$ ipython --no-banner

In [1]: import numpy as np

In [2]: np.set_printoptions(precision=2, suppress=True, linewidth=200, floatmode="fixed")

In [3]: feats = np.loadtxt("arr.csv", delimiter=",")

In [4]: print(feats)
[[ 2.00  2.00 -2.00]
 [ 2.00  2.00 -2.00]
 [ 1.00  1.00  1.00]]

In [5]: left, sigma, VT = np.linalg.svd(feats, full_matrices=False)

In [6]: print(round(float(np.sqrt((sigma ** 2).sum())), 2), round(np.linalg.norm(feats), 2))
5.2 5.2

In [7]: print(np.round(left.T @ feats @ VT.T, 2) + 0)
[[4.94 0.00 0.00]
 [0.00 1.62 0.00]
 [0.00 0.00 0.00]]

In [8]: print(np.allclose(left * sigma @ VT, feats))
True

In [9]: print(np.round(VT @ VT.T, 2) + 0)
[[1.00 0.00 0.00]
 [0.00 1.00 0.00]
 [0.00 0.00 1.00]]

In [10]: print((sigma > 1e-8).sum())
2

In [11]: print(left.shape, sigma.shape, VT.shape)
(3, 3) (3,) (3, 3)

In [12]: theta = np.radians(135)

In [13]: r_ = np.eye(3)

In [14]: r_[1, 1] = r_[0, 0] = np.cos(theta)

In [15]: r_[1, 0], r_[0, 1] = -np.sin(theta), np.sin(theta)

In [16]: print(r_)
[[-0.71  0.71  0.00]
 [-0.71 -0.71  0.00]
 [ 0.00  0.00  1.00]]

In [17]: other = feats @ r_.T

In [18]: print(other.round(2) + 0)
[[ 0.00 -2.83 -2.00]
 [ 0.00 -2.83 -2.00]
 [ 0.00 -1.41  1.00]]

In [19]: print(np.allclose(np.linalg.norm(feats, axis=1), np.linalg.norm(other, axis=1)))
True

In [20]: print(np.round(np.linalg.det(r_), 2), round(float(np.trace(r_)), 2))
1.0 -0.41

In [21]: M = np.array([[0.7, -1.2, 1.7],
    ...:     [0.0, -0.4, 1.2],
    ...:     [0.2, -0.8, 0.3],
    ...:     [-0.2, -0.2, -0.7],
    ...:     [0.9, 0.1, -1.0],
    ...:     [0.8, -1.3, -0.6],
    ...:     [-0.3, -0.6, -1.8],
    ...:     [-2.3, 0.5, -0.4],
    ...:     [-2.2, -1.6, 1.3],
    ...:     [0.6, 1.9, 0.8],
    ...:     [-1.3, -1.8, 2.0],
    ...:     [-0.7, 0.2, 0.6],
    ...:     [0.4, 0.4, 0.9],
    ...:     [0.7, 2.1, -1.0],
    ...:     [0.8, -1.0, 1.2],
    ...:     [-1.1, 0.8, 0.9],
    ...:     [-0.1, -0.3, 1.0]])

In [22]: M[11] *= 3

In [23]: print(M)
[[ 0.70 -1.20  1.70]
 [ 0.00 -0.40  1.20]
 [ 0.20 -0.80  0.30]
 [-0.20 -0.20 -0.70]
 [ 0.90  0.10 -1.00]
 [ 0.80 -1.30 -0.60]
 [-0.30 -0.60 -1.80]
 [-2.30  0.50 -0.40]
 [-2.20 -1.60  1.30]
 [ 0.60  1.90  0.80]
 [-1.30 -1.80  2.00]
 [-2.10  0.60  1.80]
 [ 0.40  0.40  0.90]
 [ 0.70  2.10 -1.00]
 [ 0.80 -1.00  1.20]
 [-1.10  0.80  0.90]
 [-0.10 -0.30  1.00]]

In [24]: print(feats @ np.linalg.pinv(feats) @ feats)
[[ 2.00  2.00 -2.00]
 [ 2.00  2.00 -2.00]
 [ 1.00  1.00  1.00]]

In [25]: print(np.unique(feats.round(6), axis=0).shape)
(2, 3)

In [26]: print(round(float(np.trace(np.linalg.pinv(feats) @ feats)), 2))
2.0

In [27]: print(np.linalg.lstsq(feats[:-1].T, feats[-1])[2])
1

In [28]: print(np.allclose(feats[:-1].T @ np.linalg.lstsq(feats[:-1].T, feats[-1])[0], feats[-1]))
False

In [29]: basis = M[[0, 14]].astype(float)

In [30]: for _ in range(6):
    ...:     lab = np.linalg.norm(M[:, None] - basis, axis=-1).argmin(axis=1)
    ...:     basis = np.array([M[lab == j].mean(axis=0) for j in range(2)])
    ...: 

In [31]: print(lab)
[0 1 1 1 1 1 1 1 0 1 0 0 1 1 1 1 1]

In [32]: print(np.bincount(lab))
[ 4 13]

In [33]: print(np.abs(basis[1] - basis[0]).argmax())
2

In [34]: proj = M @ np.linalg.solve(M.T @ M, M.T)

In [35]: print(np.round(np.linalg.eigvalsh(proj), 2) + 0)
[0.00 0.00 0.00 0.00 0.00 0.00 0.00 0.00 0.00 0.00 0.00 0.00 0.00 0.00 1.00 1.00 1.00]

In [36]: print(np.trace(proj))
3.0

In [37]: D = np.linalg.norm(M[:, None] - M[None], axis=-1)

In [38]: print(np.unravel_index(D.round(6).argmax(), D.shape))
(np.int64(10), np.int64(13))

In [39]: print(D.shape)
(17, 17)

In [40]: print(D[:5, :5])
[[0.00 1.17 1.54 2.75 3.00]
 [1.17 0.00 1.00 1.92 2.43]
 [1.54 1.00 0.00 1.23 1.73]
 [2.75 1.92 1.23 0.00 1.18]
 [3.00 2.43 1.73 1.18 0.00]]

In [41]: print(np.linalg.matrix_rank(D ** 2))
5

In [42]: print((D + 1e9 * np.eye(17)).round(6).argmin(axis=1))
[14 16 16  6  3  2  3 15 10 12  8 15 16  9  0 11  1]

In [43]: print(np.flatnonzero(D[4] < D.mean() / 2))
[3 4]

In [44]: F = np.loadtxt("m.csv", delimiter=",")

In [45]: print(F)
[[ 6.00  0.00  0.00]
 [ 0.00  3.00  0.00]
 [ 0.00  0.00  0.00]
 [ 0.00  0.00  0.00]
 [ 0.00  3.00  0.00]
 [ 6.00  0.00  0.00]
 [ 0.00  0.00  0.00]
 [ 0.00  3.00  0.00]
 [ 0.00  0.00  0.00]
 [ 0.00  0.00  0.00]
 [ 0.00  0.00  0.00]
 [ 6.00  0.00  0.00]
 [ 0.00  0.00  0.00]
 [ 6.00  0.00  0.00]
 [ 0.00  3.00  0.00]
 [14.00  0.00  0.00]
 [ 0.00  0.00  0.00]
 [14.00  0.00  0.00]
 [ 0.00  6.00  0.00]
 [ 0.00  6.00  0.00]
 [ 0.00  0.00  0.00]
 [ 0.00  0.00  0.00]
 [ 0.00  3.00  0.00]
 [ 0.00  6.00  0.00]
 [ 6.00  0.00  0.00]]

In [46]: # null space of dimension 1

In [47]: print(np.round(np.linalg.norm(F, 2) / np.linalg.norm(F), 2))
0.89

In [48]: print(np.linalg.matrix_rank(F, rtol=0.1))
2

In [49]: print([round(float(x), 2) for x in np.linalg.svd(F, compute_uv=False)[:3]])
[23.92, 12.37, 0.0]

In [50]: u = np.array([3, 1])

In [51]: print(np.convolve(F[14], u))
[0.00 9.00 3.00 0.00]

In [52]: print(np.cross(F[14, :3], F[1, :3]))
[0.00 0.00 0.00]

In [53]: mat = np.array([[-9, 0, 4], [0, 0, 0], [-5, 0, -8]])

In [54]: print(np.round(np.linalg.eigvals(mat).sum().real, 2))
-17.0

In [55]: print(np.kron(np.eye(2, dtype=int), mat))
[[-9  0  4  0  0  0]
 [ 0  0  0  0  0  0]
 [-5  0 -8  0  0  0]
 [ 0  0  0 -9  0  4]
 [ 0  0  0  0  0  0]
 [ 0  0  0 -5  0 -8]]

In [56]: print(np.einsum("ij,ji->", mat, mat))
105

In [57]: print(round(float(np.linalg.det(mat[::-1])), 2))
0.0

In [58]: print(np.linalg.eigvals(mat))
[-8.50+4.44j -8.50-4.44j  0.00+0.00j]

In [59]: print(np.poly(mat))
[ 1.00 17.00 92.00  0.00]

In [60]: print(round(np.linalg.det(2 * mat), 2), round(np.linalg.det(mat), 2))
0.0 0.0

In [61]: print(np.linalg.lstsq(mat[:-1].T, mat[-1])[2])
1

In [62]: print(np.unique(mat.round(6), axis=0).shape)
(3, 3)

In [63]: theta = np.radians(72)

In [64]: r_ = np.eye(3)

In [65]: r_[1, 1] = r_[0, 0] = np.cos(theta)

In [66]: r_[1, 0], r_[0, 1] = -np.sin(theta), np.sin(theta)

In [67]: print(r_)
[[ 0.31  0.95  0.00]
 [-0.95  0.31  0.00]
 [ 0.00  0.00  1.00]]

In [68]: other = mat @ r_.T

In [69]: print(np.linalg.svd(mat, compute_uv=False), np.linalg.svd(other, compute_uv=False))
[10.32  8.91  0.00] [10.32  8.91  0.00]

In [70]: print(np.allclose(np.linalg.norm(mat, axis=1), np.linalg.norm(other, axis=1)))
True

In [71]: print(round(float(r_[:, 0] @ r_[:, 1]), 2))
-0.0

In [72]: E = np.load("x.npy")

In [73]: print(E)
[[ 0  1 -1  2]
 [ 0  0  0  0]
 [ 0  0  2  1]
 [ 0  0  0  2]]

In [74]: print(E @ E)
[[ 0  0 -2  3]
 [ 0  0  0  0]
 [ 0  0  4  4]
 [ 0  0  0  4]]

In [75]: print(np.linalg.matrix_rank(E - E[0, 0] * np.eye(4)))
3

In [76]: left, sigma, VT = np.linalg.svd(E)

In [77]: print(np.argmax(sigma[:-1] / (sigma[1:] + 1e-6)) + 1)
3

In [78]: print(sigma)
[3.08 2.28 0.57 0.00]

In [79]: other = left[:, :3] @ np.diag(sigma[:3]) @ VT[:3]

In [80]: print(round(float(np.linalg.norm(E - other, 2)), 2), sigma[3])
0.0 0.0

In [81]: print(round(float(np.abs(np.linalg.eigvals(E)).max()), 2))
2.0

In [82]: print(round(np.linalg.det(E), 2))
0.0

In [83]: print(np.sort(np.abs(np.linalg.eigvals(E))))
[0.00 0.00 2.00 2.00]

In [84]: print((E - E.T) / 2)
[[ 0.00  0.50 -0.50  1.00]
 [-0.50  0.00  0.00  0.00]
 [ 0.50  0.00  0.00  0.50]
 [-1.00  0.00 -0.50  0.00]]

In [85]: J = np.load("out18.npy")

In [86]: print(J)
[[ 2 -2  2  0]
 [ 2 -1 -2 -2]
 [ 1  2 -2 -2]
 [ 3 -1  0 -2]]

In [87]: print(np.round(np.linalg.det(J[::-1]), 2))
-4.0

In [88]: print(round(np.linalg.det(J.T), 2))
-4.0

In [89]: print(round(np.linalg.det(2 * J), 2), round(np.linalg.det(J), 2))
-64.0 -4.0

In [90]: print(np.einsum("ij,ji->", J, J))
5

In [91]: print(np.kron(np.eye(2, dtype=int), J))
[[ 2 -2  2  0  0  0  0  0]
 [ 2 -1 -2 -2  0  0  0  0]
 [ 1  2 -2 -2  0  0  0  0]
 [ 3 -1  0 -2  0  0  0  0]
 [ 0  0  0  0  2 -2  2  0]
 [ 0  0  0  0  2 -1 -2 -2]
 [ 0  0  0  0  1  2 -2 -2]
 [ 0  0  0  0  3 -1  0 -2]]

In [92]: m1 = np.loadtxt("run1.csv", delimiter=",")

In [93]: print(m1)
[[179.53  99.00 139.06]
 [183.50  99.96 142.14]
 [181.44  98.60 139.98]
 [181.21  99.36 139.81]
 [180.63  98.88 139.62]
 [180.38  99.46 141.30]
 [180.67  99.37 140.10]
 [179.73 101.57 139.23]
 [178.81  99.16 139.46]
 [178.45 100.76 139.30]
 [180.20  97.55 140.91]
 [179.36  99.99 139.67]
 [180.40  99.24 139.82]
 [179.75 100.25 139.65]
 [179.18 100.96 139.97]
 [179.67  99.25 138.82]
 [180.00 101.05 140.47]
 [179.51  99.91 141.99]
 [181.02  99.88 139.98]
 [180.20  99.35 139.10]
 [179.99  99.11 139.03]
 [178.39  99.95 140.13]]

In [94]: Ac = m1 - m1.mean(axis=0)

In [95]: left, sigma, VT = np.linalg.svd(Ac, full_matrices=False)

In [96]: print(np.abs(VT[-1]))
[0.56 0.39 0.73]

In [97]: print(np.round(Ac.mean(axis=0), 2) + 0)
[0.00 0.00 0.00]

In [98]: print(sigma ** 2 / (sigma ** 2).sum())
[0.55 0.28 0.17]

In [99]: print(sigma)
[5.78 4.10 3.18]

In [100]: print(np.abs(VT[0]).argmax())
0

In [101]: other = np.c_[m1[:, :1] @ np.array([[1]]), np.array([-5, -4, -3, 1, -3, -5, -4, 2, 5, 1, -3, 5, -2, -1, 4, -4, -1, 2, 1, 0, -1, -2])]

In [102]: print(other)
[[179.53  -5.00]
 [183.50  -4.00]
 [181.44  -3.00]
 [181.21   1.00]
 [180.63  -3.00]
 [180.38  -5.00]
 [180.67  -4.00]
 [179.73   2.00]
 [178.81   5.00]
 [178.45   1.00]
 [180.20  -3.00]
 [179.36   5.00]
 [180.40  -2.00]
 [179.75  -1.00]
 [179.18   4.00]
 [179.67  -4.00]
 [180.00  -1.00]
 [179.51   2.00]
 [181.02   1.00]
 [180.20   0.00]
 [179.99  -1.00]
 [178.39  -2.00]]

In [103]: print(np.round(np.linalg.lstsq(m1, other[:, 0])[0], 2) + 0)
[1.00 0.00 0.00]

In [104]: print(np.linalg.matrix_rank(np.c_[m1, other]))
4

In [105]: print(np.round(np.linalg.norm(other - m1 @ np.linalg.lstsq(m1, other)[0], axis=0), 2) + 0)
[ 0.00 11.78]

In [106]: print(np.linalg.norm(np.linalg.qr(m1)[0].T @ other, axis=0) ** 2 / ((other ** 2).sum(axis=0) + 1e-12))
[1.00 0.35]

In [107]: sigma = 3 * 0.5 ** np.arange(3)

In [108]: Q, _ = np.linalg.qr(np.array([[0.2, -0.3, -0.4], [0.0, 0.5, -2.7], [0.5, -0.3, 1.3]]))

In [109]: rng = np.random.default_rng(8656)

In [110]: A = rng.normal(size=(16, 3)) * sigma @ Q

In [111]: print(A)
[[-1.37  1.53 -2.30]
 [-0.02 -0.91  0.17]
 [-2.53  2.92  2.05]
 [ 0.01 -0.19  2.35]
 [ 1.18 -0.69  4.45]
 [ 1.32 -0.89  3.03]
 [-0.12 -3.16  0.72]
 [-0.81 -0.34  0.56]
 [-0.33 -1.33 -1.03]
 [-0.10  0.12  0.44]
 [-2.36  1.48 -6.21]
 [ 0.14 -2.22 -0.36]
 [ 0.85  0.40  1.40]
 [-0.05 -2.36 -0.34]
 [-1.13  1.06 -3.86]
 [-1.36 -1.33 -4.20]]

In [112]: proj = A @ np.linalg.solve(A.T @ A, A.T)

In [113]: print(np.linalg.matrix_rank(np.eye(16) - proj))
13

In [114]: print(np.round(np.linalg.eigvalsh(proj), 2) + 0)
[0.00 0.00 0.00 0.00 0.00 0.00 0.00 0.00 0.00 0.00 0.00 0.00 0.00 1.00 1.00 1.00]

In [115]: print(proj @ A[:, 2])
[-2.30  0.17  2.05  2.35  4.45  3.03  0.72  0.56 -1.03  0.44 -6.21 -0.36  1.40 -0.34 -3.86 -4.20]

In [116]: print(np.round(np.trace(proj), 2))
3.0
